$ python3 -q
>>> import numpy as np
>>> from numpy import linalg as LA
>>> np.set_printoptions(precision=1, suppress=True, linewidth=140, sign=" ")
>>> feats = np.load("run16.npy")
>>> feats
array([[ 1,  1,  1,  1],
       [ 1,  1,  1,  1],
       [ 1,  2,  0,  0]])
>>> Y = feats / LA.norm(feats, axis=1)
Traceback (most recent call last):
  File "<python-input-5>", line 1, in <module>
    Y = feats / LA.norm(feats, axis=1)
        ~~~~~~^~~~~~~~~~~~~~~~~~~~~~~~
ValueError: operands could not be broadcast together with shapes (3,4) (3,) 
>>> Y = feats / LA.norm(feats, axis=1, keepdims=True)
>>> gram = Y @ Y.T
>>> (np.abs(gram) > 0.9).astype(int)
array([[ 1,  1,  0],
       [ 1,  1,  0],
       [ 0,  0,  1]])
>>> LA.norm(Y, axis=1)
array([ 1.,  1.,  1.])
>>> round(float(np.degrees(np.arccos(np.clip(gram[0, 2], -1, 1)))), 1)
47.9
>>> (gram - 2 * np.eye(3)).round(6).argmax(axis=1)
array([ 1,  0,  0])
>>> t = np.radians(90)
>>> r_ = np.eye(4)
>>> r_[3, 3] = r_[0, 0] = np.cos(t)
>>> r_[3, 0], r_[0, 3] = -np.sin(t), np.sin(t)
>>> r_.round(1) + 0
array([[ 0.,  0.,  0.,  1.],
       [ 0.,  1.,  0.,  0.],
       [ 0.,  0.,  1.,  0.],
       [-1.,  0.,  0.,  0.]])
>>> Y = feats @ r_.T
>>> np.allclose(feats @ feats.T, Y @ Y.T)
True
>>> np.allclose(LA.norm(feats, axis=1), LA.norm(Y, axis=1))
True
>>> Y.round(1) + 0
array([[ 1.,  1.,  1., -1.],
       [ 1.,  1.,  1., -1.],
       [ 0.,  2.,  0., -1.]])
>>> rank = LA.matrix_rank(feats)
>>> rank
np.int64(2)
>>> ns = LA.svd(feats)[2][rank:].T
>>> [int(LA.matrix_rank(feats[:, :j + 1])) for j in range(4)]
[1, 2, 2, 2]
>>> np.allclose(feats @ ns, 0)
True
>>> np.round(feats @ ns, 1) + 0
array([[ 0.,  0.],
       [ 0.,  0.],
       [ 0.,  0.]])
>>> left, sigma, Vh = LA.svd(feats)
>>> evecs = Vh[:(sigma > 1e-8).sum()]
>>> rng = np.random.default_rng(875)
>>> x0 = feats[2] + 2 * feats[1] + rng.integers(2) * np.eye(4)[3]
>>> x0
array([ 3.,  4.,  2.,  3.])
>>> LA.matrix_rank(np.vstack([feats, x0]))
np.int64(3)
>>> np.allclose(evecs.T @ evecs @ x0, x0)
False
>>> np.round(LA.norm(x0 - evecs.T @ evecs @ x0), 1)
np.float64(0.7)
>>> E = np.array([[-3, -3, -3, -3],
...     [-3, -6, -6, -6],
...     [-3, -6, -9, -9],
...     [-3, -6, -9, -12]])
>>> q = E.astype(float).copy()
>>> for j in range(4):
...     q[:, j] -= q[:, :j] @ (q[:, :j].T @ q[:, j])
...     q[:, j] /= LA.norm(q[:, j])
... 
>>> np.round(q.T @ q, 1) + 0
array([[ 1.,  0.,  0.,  0.],
       [ 0.,  1.,  0.,  0.],
       [ 0.,  0.,  1.,  0.],
       [ 0.,  0.,  0.,  1.]])
>>> q.round(1) + 0
array([[-0.5,  0.9,  0. ,  0. ],
       [-0.5, -0.3,  0.8,  0. ],
       [-0.5, -0.3, -0.4,  0.7],
       [-0.5, -0.3, -0.4, -0.7]])
>>> w, evecs = LA.eigh(E)
>>> LA.svd(E, compute_uv=False)
array([ 24.9,   3. ,   1.3,   0.8])
>>> LA.eigvalsh(E + 5 * np.eye(4))
array([-19.9,   2. ,   3.7,   4.2])
>>> x0 = np.array([2, 0, 0, 3])
>>> rhs = E @ x0
>>> rhs
array([-15, -24, -33, -42])
>>> LA.solve(E, rhs)
array([ 2., -0., -0.,  3.])
>>> LA.solve(E, 4 * rhs)
array([ 8., -0., -0., 12.])
>>> LA.solve(E, E[:, 2])
array([-0., -0.,  1., -0.])
>>> LA.solve(E.T, E[2])
array([-0., -0.,  1., -0.])
>>> mat = np.loadtxt("x.csv", delimiter=",")
>>> mat
array([[ 0., -6., -3., -1.],
       [ 6.,  0.,  7.,  3.],
       [ 3., -7.,  0., -4.],
       [ 1., -3.,  4.,  0.]])
>>> LA.rank(mat)
Traceback (most recent call last):
  File "<python-input-52>", line 1, in <module>
    LA.rank(mat)
    ^^^^^^^
AttributeError: module 'numpy.linalg' has no attribute 'rank'
>>> round(float(LA.norm(mat)), 1)
15.5
>>> LA.matrix_rank(mat)
np.int64(4)
>>> mat.sum(axis=1)
array([-10.,  16.,  -8.,   2.])
>>> mat - mat[0]
array([[ 0.,  0.,  0.,  0.],
       [ 6.,  6., 10.,  4.],
       [ 3., -1.,  3., -3.],
       [ 1.,  3.,  7.,  1.]])
>>> LA.svd(mat, compute_uv=False)
array([ 10.7,  10.7,   2.4,   2.4])
>>> np.diff(mat, axis=0)
array([[ 6.,  6., 10.,  4.],
       [-3., -7., -7., -7.],
       [-2.,  4.,  4.,  4.]])
>>> np.unravel_index(np.abs(mat).argmax(), mat.shape)
(np.int64(1), np.int64(2))
>>> gram = mat.T @ mat
>>> LA.eigvalsh(gram)[::-1]
array([ 114.1,  114.1,    5.9,    5.9])
>>> np.diag(gram)
array([ 46.,  94.,  74.,  26.])
>>> np.allclose(gram, gram.T)
True
>>> u, g = mat[2], mat[1]
>>> u @ u
np.float64(74.0)
>>> p = (u @ g) / (u @ u) * u
>>> np.outer(u, g)
array([[ 18.,   0.,  21.,   9.],
       [-42.,  -0., -49., -21.],
       [  0.,   0.,   0.,   0.],
       [-24.,  -0., -28., -12.]])
>>> round(float(LA.norm(u + g) ** 2 + LA.norm(u - g) ** 2), 1)
336.0
>>> p
array([ 0.2, -0.6,  0. , -0.3])
>>> q, r_ = LA.qr(mat)
>>> round(np.trace(q @ q.T), 1)
np.float64(4.0)
>>> np.abs(np.diag(r_))
array([ 6.8,  9. ,  4.1,  2.7])
>>> labels = rng.permutation(4)
>>> labels
array([ 2,  1,  3,  0])
>>> Y = mat[labels][:, labels]
>>> np.trace(Y)
np.float64(0.0)
>>> round(float(LA.det(Y)), 1), round(LA.det(mat[labels]), 1)
(676.0, np.float64(676.0))
>>> np.allclose(Y, mat)
False
>>> F = np.load("sample19.npy")
>>> F
array([[ 0,  0,  5,  0,  0],
       [ 0,  0,  0, -4,  0],
       [ 1,  0,  0,  0,  0],
       [ 0,  0,  0,  0, -2],
       [ 0, -1,  0,  0,  0]])
>>> labels = rng.permutation(5)
>>> labels
array([ 2,  0,  1,  4,  3])
>>> Y = F[labels][:, labels]
>>> np.round(LA.det(Y), 1), round(float(LA.det(F[labels])), 1)
(np.float64(40.0), -40.0)
>>> np.allclose(Y, F)
False
>>> np.sort(np.abs(LA.eigvals(Y)))
array([ 2. ,  2. ,  2. ,  2.2,  2.2])
